$ ipython --no-banner

In [1]: import numpy as np

In [2]: import numpy.linalg as la

In [3]: np.set_printoptions(precision=3, suppress=True, linewidth=160)

In [4]: A = np.load("arr.npy")

In [5]: print(A)
[[0 0 0 1 0]
 [0 1 0 0 0]
 [1 0 0 0 0]
 [0 0 1 0 0]
 [0 0 0 0 1]]

In [6]: print(la.norm(A, axis=0))
[1. 1. 1. 1. 1.]

In [7]: print(la.svd(A, compute_uv=False))
[1. 1. 1. 1. 1.]

In [8]: print(la.pinv(A))
[[0. 0. 1. 0. 0.]
 [0. 1. 0. 0. 0.]
 [0. 0. 0. 1. 0.]
 [1. 0. 0. 0. 0.]
 [0. 0. 0. 0. 1.]]

In [9]: print(round(float(la.det(A[::-1])), 3))
1.0

In [10]: print(np.poly(A))
[ 1. -2.  1. -1.  2. -1.]

In [11]: print(np.kron(np.eye(2, dtype=int), A))
[[0 0 0 1 0 0 0 0 0 0]
 [0 1 0 0 0 0 0 0 0 0]
 [1 0 0 0 0 0 0 0 0 0]
 [0 0 1 0 0 0 0 0 0 0]
 [0 0 0 0 1 0 0 0 0 0]
 [0 0 0 0 0 0 0 0 1 0]
 [0 0 0 0 0 0 1 0 0 0]
 [0 0 0 0 0 1 0 0 0 0]
 [0 0 0 0 0 0 0 1 0 0]
 [0 0 0 0 0 0 0 0 0 1]]

In [12]: O, _ = la.qr(np.array([[1.0, -0.9, -0.2, -0.6],
    ...:     [-0.9, -0.9, -0.7, -0.4],
    ...:     [0.5, -1.2, 1.0, -0.8],
    ...:     [-0.5, -0.3, -1.3, -0.1]]))

In [13]: X = -3 * O

In [14]: print(X)
[[ 1.974  1.149 -1.664  1.007]
 [-1.776  1.916  0.106  1.471]
 [ 0.987  1.869  1.638 -1.36 ]
 [-0.987  0.719 -1.88  -1.993]]

In [15]: hat = np.triu(np.array([[3, 1, 2, 0], [1, 0, 1, 0], [1, 0, 1, 2], [2, 3, 2, 3]]), 1) + np.eye(4)

In [16]: Y = hat @ X @ la.inv(hat)

In [17]: print(round(np.trace(Y), 3), round(np.trace(X), 3))
3.535 3.535

In [18]: feats = np.load("layer13.npy")

In [19]: print(feats)
[[0 3 1]
 [3 0 0]
 [0 0 1]
 [0 0 3]
 [0 0 0]
 [0 0 0]]

In [20]: theta = np.radians(30)

In [21]: r_ = np.eye(3)

In [22]: r_[2, 2] = r_[0, 0] = np.cos(theta)

In [23]: r_[2, 0], r_[0, 2] = -np.sin(theta), np.sin(theta)

In [24]: print(r_)
[[ 0.866  0.     0.5  ]
 [ 0.     1.     0.   ]
 [-0.5    0.     0.866]]

In [25]: Y = feats @ r_.T

In [26]: print(np.allclose(feats @ feats.T, Y @ Y.T))
True

In [27]: print(la.svd(feats, compute_uv=False), la.svd(Y, compute_uv=False))
[3.628 3.    2.615] [3.628 3.    2.615]

In [28]: print(round(la.det(r_), 3), round(np.trace(r_), 3))
1.0 2.732

In [29]: data = np.loadtxt("w.csv", delimiter=",")

In [30]: print(data)
[[ -7.271  18.069  -4.543]
 [  3.559 -16.208  11.164]
 [-10.8    10.349  13.277]
 [ -3.688  -7.646  18.109]
 [ 10.977 -13.408  -9.986]
 [  5.578 -17.504   7.906]
 [  7.912 -18.112   3.059]
 [ 10.605 -15.774  -6.222]
 [ 10.574  -8.965 -14.416]
 [ -8.217  18.088  -2.302]
 [ -6.849  -1.899  18.695]
 [  4.106 -16.614  10.349]
 [-10.335   7.822  15.232]
 [  5.757 -17.589   7.583]
 [ -8.576  18.017  -1.355]
 [ 10.615 -15.741  -6.287]
 [ -7.801   0.207  18.415]
 [-10.04   16.951   3.442]
 [  8.591 -18.013   1.317]
 [  5.861   3.871 -18.726]
 [  4.735   5.913 -18.51 ]
 [  9.976  -6.388 -16.114]
 [  3.77  -16.369  10.856]
 [ -9.294   4.135  17.22 ]]

In [31]: rng = np.random.default_rng(992787)

In [32]: lab = rng.permutation(4)

In [33]: Y = X[:, lab] * rng.choice([-1, 1], 4)

In [34]: print(Y)
[[-1.149 -1.974 -1.664 -1.007]
 [-1.916  1.776  0.106 -1.471]
 [-1.869 -0.987  1.638  1.36 ]
 [-0.719  0.987 -1.88   1.993]]

In [35]: Uu, _, Vt = la.svd(X.T @ Y)

In [36]: print(np.round(la.lstsq(X, Y)[0], 3) + 0)
[[ 0. -1.  0.  0.]
 [-1.  0.  0.  0.]
 [ 0.  0.  1.  0.]
 [ 0.  0.  0. -1.]]

In [37]: print(lab)
[1 0 2 3]

In [38]: Y = np.array([[0, 3], [2, 4], [4, 2]])

In [39]: print(np.einsum("ij,ij->i", data, data))
[400. 400. 400. 400. 400. 400. 400. 400. 400. 400. 400. 400. 400. 400. 400. 400. 400. 400. 400. 400. 400. 400. 400. 400.]

In [40]: print(np.einsum("ij->j", data))
[ 19.747 -86.808  58.159]

In [41]: F = np.loadtxt("test2.csv", delimiter=",")

In [42]: print(F)
[[ 0.726 -0.317 -0.063  0.232 -0.359  0.274  0.19  -0.274]
 [-0.317  0.635 -0.073  0.268 -0.414  0.317  0.219 -0.317]
 [-0.063 -0.073  0.985  0.054 -0.083  0.063  0.044 -0.063]
 [ 0.232  0.268  0.054  0.804  0.304 -0.232 -0.161  0.232]
 [-0.359 -0.414 -0.083  0.304  0.531  0.359  0.248 -0.359]
 [ 0.274  0.317  0.063 -0.232  0.359  0.726 -0.19   0.274]
 [ 0.19   0.219  0.044 -0.161  0.248 -0.19   0.869  0.19 ]
 [-0.274 -0.317 -0.063  0.232 -0.359  0.274  0.19   0.726]]

In [43]: # symmetric, so the eigenvalues are real

In [44]: x0 = np.array([3, 3, 3, 0, 1, 2, 1, 0])

In [45]: print(np.einsum("ij,j->i", F, x0))
[ 1.417  1.174  2.635  1.339 -1.07   3.583  2.096 -1.583]

In [46]: print(F @ x0)
[ 1.417  1.174  2.635  1.339 -1.07   3.583  2.096 -1.583]

In [47]: print(np.sign((F @ x0).round(6)))
[ 1.  1.  1.  1. -1.  1.  1. -1.]

In [48]: print(la.norm(F @ x0) <= la.norm(F, 2) * la.norm(x0) + 1e-9)
True

In [49]: print(F @ np.eye(8)[6])
[ 0.19   0.219  0.044 -0.161  0.248 -0.19   0.869  0.19 ]

In [50]: print((F @ x0).argmax())
5

In [51]: print(F @ np.ones(8))
[0.409 0.318 0.864 1.5   0.227 1.591 1.409 0.409]

In [52]: print((F * x0).sum(axis=1))
[ 1.417  1.174  2.635  1.339 -1.07   3.583  2.096 -1.583]
